% python3 -q
>>> import numpy as np
>>> import numpy.linalg as la
>>> np.set_printoptions(precision=1, suppress=True, linewidth=100, sign=" ")
>>> tidy = lambda a: np.round(a, 1) + 0
>>> mat = np.loadtxt("test12.csv", delimiter=",")
>>> print(mat)
[[ 0. -7. -6.  9.]
 [ 0.  0.  4.  8.]
 [ 0.  0.  0.  3.]
 [ 0.  0.  0.  0.]]
>>> rank = la.matrix_rank(mat)
>>> print(rank)
3
>>> ns = la.svd(mat)[2][rank:].T
>>> print([int(la.matrix_rank(mat[:i])) for i in range(1, len(mat) + 1)])
[1, 2, 3, 3]
>>> print(ns[:, 0] / ns[np.abs(ns[:, 0]).round(6).argmax(), 0])
[ 1. -0. -0. -0.]
>>> print(la.lstsq(mat[:-1].T, mat[-1])[2])
3
>>> print(tidy(np.trace(la.pinv(mat) @ mat)))
3.0
>>> print(np.unique(mat.round(6), axis=0).shape)
(4, 4)
>>> print(np.abs(np.diag(la.qr(mat)[1])) > 1e-9)
[False False False False]
>>> print(np.einsum("ii->", mat))
0.0
>>> print(tidy(la.det(mat[::-1])))
0.0
>>> print(np.einsum("ij,ji->", mat, mat))
0.0
>>> print(np.kron(np.eye(2, dtype=int), mat))
[[ 0. -7. -6.  9.  0. -0. -0.  0.]
 [ 0.  0.  4.  8.  0.  0.  0.  0.]
 [ 0.  0.  0.  3.  0.  0.  0.  0.]
 [ 0.  0.  0.  0.  0.  0.  0.  0.]
 [ 0. -0. -0.  0.  0. -7. -6.  9.]
 [ 0.  0.  0.  0.  0.  0.  4.  8.]
 [ 0.  0.  0.  0.  0.  0.  0.  3.]
 [ 0.  0.  0.  0.  0.  0.  0.  0.]]
>>> print(tidy(la.eigvals(mat)))
[ 0.  0.  0.  0.]
>>> rng = np.random.default_rng(503)
>>> z = rng.permutation(4)
>>> print(z)
[ 2  1  3  0]
>>> Y = mat[z][:, z]
>>> print(np.allclose(Y, mat))
False
>>> print(tidy(np.sort(np.abs(la.eigvals(Y)))))
[ 0.  0.  0.  0.]
>>> print(np.trace(Y))
0.0
>>> print(np.diag(Y))
[ 0.  0.  0.  0.]
>>> data = np.loadtxt("arr.csv", delimiter=",")
>>> print(tidy(data))
[[ 0.4  0.4  0.2 -0.1]
 [-1.1  1.5  1.1  0.7]
 [-0.6  0.1  0.2  0.2]
 [-0.8  1.6  1.1  0.6]]
>>> Y = data / np.sqrt((data ** 2).mean(axis=1, keepdims=True))
>>> print(tidy(Y[1]))
[-1.   1.3  1.   0.6]
>>> print(tidy(la.norm(Y, axis=1)))
[ 2.  2.  2.  2.]
>>> print(tidy(data - data.mean(axis=1, keepdims=True)))
[[ 0.2  0.2 -0.1 -0.3]
 [-1.7  1.   0.6  0.1]
 [-0.6  0.1  0.2  0.2]
 [-1.4  1.   0.5  0. ]]
>>> M = np.load("data.npy")
>>> print(tidy(M))
[[ 0.   0.1  0.   0. ]
 [ 0.1  0.8  0.4 -0.1]
 [ 0.   0.4  0.2  0. ]
 [ 0.  -0.1  0.   0. ]]
>>> print(la.matrix_rank(M, rtol=0.1))
1
>>> print(la.cond(M) > 100)
True
>>> print([round(float(x), 1) for x in la.svd(M, compute_uv=False)[:3]])
[1.0, 0.0, 0.0]
>>> print(la.lstsq(M[:-1].T, M[-1])[2])
1
>>> print(np.abs(np.diag(la.qr(M)[1])) > 1e-9)
[ True False False False]
>>> print(np.allclose(M[:-1].T @ la.lstsq(M[:-1].T, M[-1])[0], M[-1]))
True
>>> print(tidy(M @ la.pinv(M) @ M))
[[ 0.   0.1  0.   0. ]
 [ 0.1  0.8  0.3 -0.1]
 [ 0.   0.4  0.2  0. ]
 [ 0.  -0.1  0.   0. ]]
>>> print(tidy(np.trace(la.pinv(M) @ M)))
1.0
>>> basis = 10 * np.array([[0.3, 0.4, 0.2], [-1.5, 0.7, -0.1], [0.7, 0.0, 0.4]])
>>> z = rng.integers(0, 3, 24)
>>> J = basis[z] + rng.normal(size=(24, 3))
>>> print(tidy(J))
[[  3.5   1.9   1.9]
 [  2.9   4.4   1.4]
 [  4.8   0.    3.5]
 [  5.6  -0.1   4. ]
 [-14.7   6.7  -0.2]
 [-15.8   7.5   0.4]
 [  6.5  -0.9   3.8]
 [  7.3  -1.6   6. ]
 [  3.8   3.4   3. ]
 [  2.8   3.5   2. ]
 [  6.6  -0.3   4.8]
 [  6.5  -0.1   2.1]
 [-15.9   8.4  -1.1]
 [-14.5   7.2  -2.2]
 [  7.4  -0.2   3. ]
 [  6.1   1.6   3.1]
 [-14.6   7.8  -0.2]
 [  6.1  -0.2   4. ]
 [-15.3   5.4  -1.3]
 [  2.6   3.2   2.2]
 [-16.5   7.6  -2.8]
 [  6.4   2.6   4.5]
 [  6.2   1.    3.9]
 [  1.3   2.7   2.7]]
>>> Xc = J - J.mean(axis=0)
>>> V = la.svd(Xc)[2][:2]
>>> Y = Xc - Xc @ V.T @ V
>>> print(tidy(Y.std(axis=0)))
[ 0.1  0.4  0.8]
>>> print(tidy(np.cov(Xc @ V.T, rowvar=False)))
[[ 105.9    0. ]
 [   0.     1.6]]
